$ python -q
>>> import numpy as np
>>> np.set_printoptions(precision=1, suppress=True, linewidth=120, sign=" ")
>>> A = np.array([[0, -8, -6, -5, 0],
...     [24, -9, 5, 4, 6],
...     [20, 8, -4, 3, 5],
...     [-20, 1, 4, -3, -5],
...     [36, -4, -1, 5, 9]])
>>> left, sig, VT = np.linalg.svd(A)
>>> np.argmax(sig[:-1] / (sig[1:] + 1e-6)) + 1
np.int64(4)
>>> Y = left[:, :4] @ np.diag(sig[:4]) @ VT[:4]
>>> round(float(np.linalg.norm(A - Y) / np.linalg.norm(A)), 1)
0.0
>>> round(np.linalg.norm(A - Y, 2), 1), round(float(sig[4]), 1)
(np.float64(0.0), 0.0)
>>> np.linalg.matrix_rank(A, rtol=0.05)
np.int64(3)
>>> np.round(np.abs(A - Y).max(), 1)
np.float64(0.0)
>>> def softmax(z):
...     e = np.exp(z - z.max(axis=-1, keepdims=True))
...     return e / e.sum(axis=-1, keepdims=True)
... 
>>> np.round(softmax(10 * A[2]), 1) + 0
array([ 1.,  0.,  0.,  0.,  0.])
>>> np.round(softmax(A[2] + -2), 1) + 0
array([ 1.,  0.,  0.,  0.,  0.])
>>> np.round(softmax(A[2]), 1) + 0
array([ 1.,  0.,  0.,  0.,  0.])
>>> scores = A @ A.T / np.sqrt(5)
>>> softmax(scores)[2] @ A
array([36., -4., -1.,  5.,  9.])
>>> np.round(softmax(scores + np.triu(np.full(scores.shape, -np.inf), 1)), 1) + 0
array([[ 1.,  0.,  0.,  0.,  0.],
       [ 0.,  1.,  0.,  0.,  0.],
       [ 0.,  0.,  1.,  0.,  0.],
       [ 0.,  0.,  0.,  1.,  0.],
       [ 0.,  0.,  0.,  0.,  1.]])
>>> softmax(scores).round(6).argmax(axis=1)
array([ 0,  4,  4,  3,  4])
>>> P = np.triu(np.array([[2, -5, 0, 0, -4],
...     [-3, 2, -1, 1, -2],
...     [-3, -1, 4, 2, 1],
...     [2, 5, 5, -1, -5],
...     [-3, -3, -2, 4, 5]]), 1) + np.eye(5)
>>> Y = P @ A @ np.linalg.inv(P)
>>> np.round(np.poly(Y), 1) + 0
array([    1.,     7.,   141.,  2982.,  8676.,     0.])
>>> Y
array([[ -264., -1267., -1294.,  3810., 16688.],
       [  -88.,  -448.,  -433.,  1302.,  5673.],
       [   16.,    86.,    89.,  -262., -1159.],
       [ -200.,  -979.,  -970.,  2891., 12617.],
       [   36.,   176.,   175.,  -521., -2275.]])
>>> np.linalg.matrix_rank(Y)
np.int64(4)
>>> np.allclose(A[:-1].T @ np.linalg.lstsq(A[:-1].T, A[-1])[0], A[-1])
True
>>> np.abs(np.diag(np.linalg.qr(A)[1])) > 1e-9
array([ True,  True,  True,  True, False])
>>> np.unique(A.round(6), axis=0).shape
(5, 5)
>>> E = np.load("run2.npy")
>>> E
array([[ 7,  0,  7,  0,  7,  0],
       [ 6,  1,  6,  1,  6,  1],
       [ 6,  3,  6,  3,  6,  3],
       [ 7,  0,  7,  0,  7,  0],
       [ 6,  1,  6,  1,  6,  1],
       [ 6,  3,  6,  3,  6,  3]])
>>> r = np.linalg.matrix_rank(E)
>>> r
np.int64(2)
>>> null = np.linalg.svd(E)[2][r:].T
>>> [int(np.linalg.matrix_rank(np.delete(E, i, axis=0))) for i in range(6)]
[2, 2, 2, 2, 2, 2]
>>> [int(np.linalg.matrix_rank(E[:, :j + 1])) for j in range(6)]
[1, 2, 2, 2, 2, 2]
>>> np.round(null @ null.T, 1) + 0
array([[ 0.7,  0. , -0.3,  0. , -0.3,  0. ],
       [ 0. ,  0.7,  0. , -0.3,  0. , -0.3],
       [-0.3,  0. ,  0.7,  0. , -0.3,  0. ],
       [ 0. , -0.3,  0. ,  0.7,  0. , -0.3],
       [-0.3,  0. , -0.3,  0. ,  0.7,  0. ],
       [ 0. , -0.3,  0. , -0.3,  0. ,  0.7]])
>>> np.allclose(E @ null, 0)
True
>>> T = np.stack([E, -3 * E, E[::-1]])
>>> (T @ E.T).shape
(3, 6, 6)
>>> np.linalg.norm(T, axis=(1, 2))
array([ 28. ,  84.1,  28. ])
>>> T.sum(axis=0)
array([[-8,  3, -8,  3, -8,  3],
       [-6, -1, -6, -1, -6, -1],
       [-5, -6, -5, -6, -5, -6],
       [-8,  3, -8,  3, -8,  3],
       [-6, -1, -6, -1, -6, -1],
       [-5, -6, -5, -6, -5, -6]])
>>> np.linalg.matrix_rank(T)
array([ 2,  2,  2])
>>> np.allclose(E[:-1].T @ np.linalg.lstsq(E[:-1].T, E[-1])[0], E[-1])
True
>>> np.unique(E.round(6), axis=0).shape
(3, 6)
>>> left, sig, VT = np.linalg.svd(E)
>>> evecs = VT[:(sig > 1e-8).sum()]
>>> rng = np.random.default_rng(319)
>>> x = E[5] + -3 * E[3] + rng.integers(2) * np.eye(6)[1]
>>> x
array([-15.,   4., -15.,   3., -15.,   3.])
>>> np.linalg.matrix_rank(np.vstack([E, x]))
np.int64(3)
>>> np.round(np.linalg.norm(x - evecs.T @ evecs @ x), 1)
np.float64(0.8)
>>> np.diag(evecs.T @ evecs)
array([ 0.3,  0.3,  0.3,  0.3,  0.3,  0.3])
>>> np.allclose(evecs.T @ evecs @ x, x)
False
>>> m1 = np.load("layer2.npy")
>>> m1
array([[ 18,  -6,  -6,  12,   6],
       [-18,   6,   6, -12,  -6],
       [-12,   4,   4,  -8,  -4],
       [-21,   7,   7, -14,  -7],
       [ 18,  -6,  -6,  12,   6]])
>>> Y = m1 / np.sqrt((m1 ** 2).mean(axis=1, keepdims=True))
>>> Y[2]
array([-1.7,  0.6,  0.6, -1.1, -0.6])
>>> np.linalg.matrix_rank(Y) == np.linalg.matrix_rank(m1)
np.True_
>>> m1 - m1.mean(axis=1, keepdims=True)
array([[ 13.2, -10.8, -10.8,   7.2,   1.2],
       [-13.2,  10.8,  10.8,  -7.2,  -1.2],
       [ -8.8,   7.2,   7.2,  -4.8,  -0.8],
       [-15.4,  12.6,  12.6,  -8.4,  -1.4],
       [ 13.2, -10.8, -10.8,   7.2,   1.2]])
>>> np.linalg.matrix_rank(m1 - m1.mean(axis=1, keepdims=True))
np.int64(1)
>>> Y = m1 + rng.integers(-2, 3, (5, 1)) @ rng.integers(-2, 3, (1, 5))
>>> Y
array([[ 19,  -5,  -8,  13,   4],
       [-19,   5,   8, -13,  -4],
       [-14,   2,   8, -10,   0],
       [-19,   9,   3, -12, -11],
       [ 19,  -5,  -8,  13,   4]])
>>> Y - m1
array([[ 1,  1, -2,  1, -2],
       [-1, -1,  2, -1,  2],
       [-2, -2,  4, -2,  4],
       [ 2,  2, -4,  2, -4],
       [ 1,  1, -2,  1, -2]])
>>> np.abs(Y - m1).sum(axis=1)
array([  7,   7,  14,  14,   7])
>>> r = np.linalg.matrix_rank(Y)
>>> r
np.int64(2)
>>> null = np.linalg.svd(Y)[2][r:].T
>>> [int(np.linalg.matrix_rank(Y[:, :j + 1])) for j in range(5)]
[1, 2, 2, 2, 2]
>>> np.round(Y @ null, 1) + 0
array([[ 0.,  0.,  0.],
       [ 0.,  0.,  0.],
       [ 0.,  0.,  0.],
       [ 0.,  0.,  0.],
       [ 0.,  0.,  0.]])
>>> np.linalg.matrix_rank(Y.T @ Y), np.linalg.matrix_rank(Y @ Y.T)
(np.int64(2), np.int64(2))
>>> [int(np.linalg.matrix_rank(np.delete(Y, i, axis=0))) for i in range(5)]
[2, 2, 2, 2, 2]
>>> np.allclose(Y @ null, 0)
True
>>> idx = rng.integers(0, 3, 4)
>>> K = np.triu((idx[:, None] == idx) & (rng.random((4, 4)) < 0.8), 1).astype(int)
>>> K += K.T
>>> K
array([[ 0,  1,  0,  0],
       [ 1,  0,  0,  0],
       [ 0,  0,  0,  1],
       [ 0,  0,  1,  0]])
>>> t = np.radians(120)
>>> Rm = np.eye(4)
>>> Rm[3, 3] = Rm[0, 0] = np.cos(t)
>>> Rm[3, 0], Rm[0, 3] = -np.sin(t), np.sin(t)
>>> Rm
array([[-0.5,  0. ,  0. ,  0.9],
       [ 0. ,  1. ,  0. ,  0. ],
       [ 0. ,  0. ,  1. ,  0. ],
       [-0.9,  0. ,  0. , -0.5]])
>>> Y = K @ Rm.T
>>> np.abs(Y - K).max(axis=0)
array([ 1.5,  0. ,  0. ,  1.5])
>>> np.allclose(K @ K.T, Y @ Y.T)
True
>>> round(np.linalg.det(Rm), 1), np.round(np.trace(Rm), 1)
(np.float64(1.0), np.float64(1.0))
>>> np.allclose(np.linalg.norm(K, axis=1), np.linalg.norm(Y, axis=1))
True
>>> np.linalg.svd(K, compute_uv=False), np.linalg.svd(Y, compute_uv=False)
(array([ 1.,  1.,  1.,  1.]), array([ 1.,  1.,  1.,  1.]))
>>> mat = np.loadtxt("a.csv", delimiter=",")
>>> mat
array([[ 2.2,  1.1, -0.9,  1.6],
       [-1.1, -0.5, -2.2,  0. ],
       [-0.1, -0.7,  0.6,  1.2],
       [-0.3, -0.3,  0.4,  2.6],
       [-0.8, -0.2, -0.2, -0.7],
       [ 1.5,  0.1, -0.3,  1.1],
       [ 3. ,  1.1,  3. ,  1.5],
       [ 0.7, -0.2,  2.5, -1.4],
       [-2.1, -0.2,  0. , -0.6],
       [ 0. , -1.8,  3.3,  1.8],
       [ 0.4, -2.3,  1.6, -1.6],
       [-0.1, -0.5, -0.5, -1.4],
       [-5.2,  0. , -5.1, -1.6],
       [-5.3,  0. , -5.7, -2.3],
       [ 0.8, -1.4,  2.2, -2.8]])
>>> Ac = mat - mat.mean(axis=0)
>>> left, sig, VT = np.linalg.svd(Ac, full_matrices=False)
>>> round(float((sig ** 2).sum() ** 2 / (sig ** 4).sum()), 1)
1.7
>>> np.round(sig ** 2 / (sig ** 2).sum(), 1) + 0
array([ 0.7,  0.2,  0.1,  0. ])
>>> np.abs(VT[0]).argmax()
np.int64(2)
>>> np.round(VT[0] * np.sign(VT[0, np.abs(VT[0]).argmax()]), 1) + 0
array([ 0.6,  0. ,  0.7,  0.2])
>>> np.searchsorted(np.cumsum(sig ** 2) / (sig ** 2).sum(), 0.9) + 1
np.int64(2)
>>> np.round(Ac.mean(axis=0), 1) + 0
array([ 0.,  0.,  0.,  0.])
>>> (np.sign(left[:, 0]) == np.sign(left[0, 0])).astype(int)
array([ 1,  0,  1,  1,  0,  1,  1,  1,  0,  1,  1,  0,  0,  0,  1])
>>> np.abs(left[:, 0]).argmax()
np.int64(13)
>>> D = np.linalg.norm(mat[:, None] - mat[None], axis=-1)
>>> D[10]
array([ 5.6,  4.7,  3.4,  4.9,  3.1,  4.2,  5.5,  2.3,  3.8,  3.9,  0. ,  2.8,  9. ,  9.6,  1.7])
>>> np.linalg.norm(mat - mat.mean(axis=0), axis=1)
array([ 3.6,  2.2,  1.6,  2.8,  0.7,  2.4,  5.1,  3.1,  1.7,  4.2,  3. ,  1.3,  7.1,  7.7,  3.8])
>>> D[10].round(6).argsort(kind="stable")[:4]
array([ 10,  14,   7,  11])
>>> D.shape
(15, 15)
>>> (D + 1e9 * np.eye(15)).round(6).argmin(axis=1)
array([  5,   4,   3,   2,  11,   0,   5,  14,   4,   2,  14,   4,  13,  12,  10])
>>> C = mat[[1, 10]].astype(float)
>>> for _ in range(3):
...     idx = np.linalg.norm(mat[:, None] - C, axis=-1).argmin(axis=1)
...     C = np.array([mat[idx == j].mean(axis=0) for j in range(2)])
... 
>>> idx
array([ 0,  0,  0,  0,  0,  0,  1,  1,  0,  1,  1,  0,  0,  0,  1])
>>> np.bincount(idx)
array([ 10,   5])
